>>> import numpy as np
>>> from numpy import linalg as LA
>>> np.set_printoptions(precision=2, suppress=True, linewidth=160)
>>> def rnd(a):
...     return np.round(a, 2) + 0
... 
>>> feats = np.array([[-3, -1, 3], [1, -1, -1], [-2, 1, 0], [2, -2, 3]])
>>> feats[-1] = feats[0] + 4 * feats[1]
>>> feats
array([[-3, -1,  3],
       [ 1, -1, -1],
       [-2,  1,  0],
       [ 1, -5, -1]])
>>> B = np.c_[feats[:, :1] @ np.array([[0]]), np.array([0, 1, 1, 1])]
>>> B
array([[0, 0],
       [0, 1],
       [0, 1],
       [0, 1]])
>>> LA.matrix_rank(np.c_[feats, B])
np.int64(4)
>>> Q, evecs = LA.qr(feats[:, :2])[0], LA.qr(feats[:, 2:])[0]
>>> sigma = LA.svd(Q.T @ evecs, compute_uv=False)
>>> rnd(np.degrees(np.arccos(sigma.clip(0, 1))))
array([30.99])
>>> (sigma > 0.9).sum()
np.int64(0)
>>> rnd(LA.norm(Q @ Q.T - evecs @ evecs.T, 2))
np.float64(1.0)
>>> t3 = np.stack([feats, -2 * feats, feats[::-1]])
>>> LA.matrix_rank(t3)
array([3, 3, 3])
>>> t3.shape
(3, 4, 3)
>>> t3.sum(axis=0)
array([[ 4, -4, -4],
       [-3,  2,  1],
       [ 3, -2, -1],
       [-4,  4,  4]])
>>> left, sigma, vt = LA.svd(feats, full_matrices=False)
>>> np.abs(left[:, 0]).round(6).argmax()
np.int64(3)
>>> rnd(sigma)
array([5.67, 4.48, 1.34])
>>> rnd(vt @ vt.T)
array([[1., 0., 0.],
       [0., 1., 0.],
       [0., 0., 1.]])
>>> rnd(np.abs(vt[0]))
array([0.46, 0.81, 0.36])
>>> B = np.array([[-3, 0], [-1, 1], [1, -3]])
>>> np.vstack([feats, B.T]).shape
(6, 3)
>>> B.T @ feats.T
array([[ 13,  -3,   5,   1],
       [-10,   2,   1,  -2]])
>>> LA.matrix_rank(feats @ B)
np.int64(2)
>>> E = np.tril(np.array([[2, 1, 0, 1, 1, 0, 1],
...     [0, 2, 0, 0, 2, 1, 1],
...     [1, 2, 2, 1, 1, 2, 1],
...     [2, 2, 0, 2, 1, 1, 2],
...     [2, 2, 2, 2, 1, 1, 2],
...     [2, 2, 1, 1, 1, 1, 0],
...     [0, 0, 0, 0, 0, 0, 2]]), -1) + np.eye(7, dtype=int)
>>> E
array([[1, 0, 0, 0, 0, 0, 0],
       [0, 1, 0, 0, 0, 0, 0],
       [1, 2, 1, 0, 0, 0, 0],
       [2, 2, 0, 1, 0, 0, 0],
       [2, 2, 2, 2, 1, 0, 0],
       [2, 2, 1, 1, 1, 1, 0],
       [0, 0, 0, 0, 0, 0, 1]])
>>> # triangular: eigenvalues sit on the diagonal
>>> f = np.array([-1, 3, 3, -1, -5, -4, -3])
>>> B = E + np.outer(f, np.eye(7)[0])
>>> B
array([[ 0.,  0.,  0.,  0.,  0.,  0.,  0.],
       [ 3.,  1.,  0.,  0.,  0.,  0.,  0.],
       [ 4.,  2.,  1.,  0.,  0.,  0.,  0.],
       [ 1.,  2.,  0.,  1.,  0.,  0.,  0.],
       [-3.,  2.,  2.,  2.,  1.,  0.,  0.],
       [-2.,  2.,  1.,  1.,  1.,  1.,  0.],
       [-3.,  0.,  0.,  0.,  0.,  0.,  1.]])
>>> mat = np.load("w.npy")
>>> mat
array([[ 25,  14,   0,  -4],
       [ 14,  29, -23, -28],
       [  0, -23,  25,  28],
       [ -4, -28,  28,  32]])
>>> # rank 2
>>> left, sigma, vt = LA.svd(mat)
>>> rnd(sigma)
array([83.54, 27.46,  0.  ,  0.  ])
>>> np.argmax(sigma[:-1] / (sigma[1:] + 1e-6)) + 1
np.int64(2)
>>> B = left[:, :2] @ np.diag(sigma[:2]) @ vt[:2]
>>> rnd(B)
array([[ 25.,  14.,   0.,  -4.],
       [ 14.,  29., -23., -28.],
       [  0., -23.,  25.,  28.],
       [ -4., -28.,  28.,  32.]])
>>> rnd(LA.norm(mat - B) / LA.norm(mat))
np.float64(0.0)
>>> rnd(np.abs(mat - B).max())
np.float64(0.0)
>>> [round(float(x), 2) for x in LA.svd(mat, compute_uv=False)[:3]]
[83.54, 27.46, 0.0]
>>> w, evecs = LA.eigh(mat)
>>> x = np.array([3, 3, 3, 0])
>>> rnd(x @ mat @ x / (x @ x)), rnd(w[0]), rnd(w[-1])
(np.float64(20.33), np.float64(0.0), np.float64(83.54))
>>> rnd(evecs * np.maximum(w, 0) @ evecs.T)
array([[ 25.,  14.,   0.,  -4.],
       [ 14.,  29., -23., -28.],
       [  0., -23.,  25.,  28.],
       [ -4., -28.,  28.,  32.]])
>>> rnd(LA.eigvalsh(mat[1:, 1:]))
array([ 0.  ,  4.36, 81.64])
>>> (np.sign(evecs[:, -1].round(6)) == np.sign(evecs[0, -1].round(6))).astype(int)
array([1, 1, 0, 0])
>>> np.abs(mat).sum(axis=1).max(), rnd(np.abs(w).max())
(np.int64(94), np.float64(83.54))
>>> def softmax(z):
...     e = np.exp(z - z.max(axis=-1, keepdims=True))
...     return e / e.sum(axis=-1, keepdims=True)
... 
>>> rnd(softmax(mat[1]))
array([0., 1., 0., 0.])
>>> rnd(softmax(mat).sum(axis=1))
array([1., 1., 1., 1.])
>>> rnd(softmax(10 * mat[1]))
array([0., 1., 0., 0.])
>>> scores = mat @ mat.T / np.sqrt(4)
>>> softmax(scores).round(6).argmax(axis=1)
array([1, 1, 3, 3])
>>> rnd(softmax(scores))
array([[0., 1., 0., 0.],
       [0., 1., 0., 0.],
       [0., 0., 0., 1.],
       [0., 0., 0., 1.]])
>>> softmax(scores)[1] @ mat
array([ 14.,  29., -23., -28.])
>>> F = np.loadtxt("run0.csv", delimiter=",")
>>> F
array([[ 4.,  2.,  4., 10.,  5., 10.],
       [ 6.,  0.,  2., 15.,  0.,  5.],
       [ 6.,  2.,  0., 15.,  5.,  0.],
       [ 2.,  1.,  2., 10.,  5., 10.],
       [ 3.,  0.,  1., 15.,  0.,  5.],
       [ 3.,  1.,  0., 15.,  5.,  0.]])
>>> W = np.array([[3, 2, 1, 2, -3],
...     [1, -3, 3, 2, -3],
...     [3, -3, 0, -1, 3],
...     [-3, 2, 2, -1, 2],
...     [-2, 1, -3, 3, -3],
...     [-1, 2, 0, 3, -2]])
>>> coef = np.array([0, 0, 1, 1, 0])
>>> act = np.maximum(F @ W + coef, 0)
>>> (act > 0).mean(axis=0)
array([0. , 1. , 1. , 1. , 0.5])
>>> (act > 0).astype(int)
array([[0, 1, 1, 1, 0],
       [0, 1, 1, 1, 1],
       [0, 1, 1, 1, 0],
       [0, 1, 1, 1, 0],
       [0, 1, 1, 1, 1],
       [0, 1, 1, 1, 1]])
>>> Z = np.array([[-1, -2], [0, 2], [-3, -2], [1, 0], [1, 2]])
>>> (act @ Z).round(6).argmax(axis=1)
array([1, 1, 1, 1, 1, 1])
>>> act @ Z
array([[ -4.,  38.],
       [-92.,  34.],
       [-67.,  26.],
       [  7.,  58.],
       [-82.,  46.],
       [-54.,  38.]])
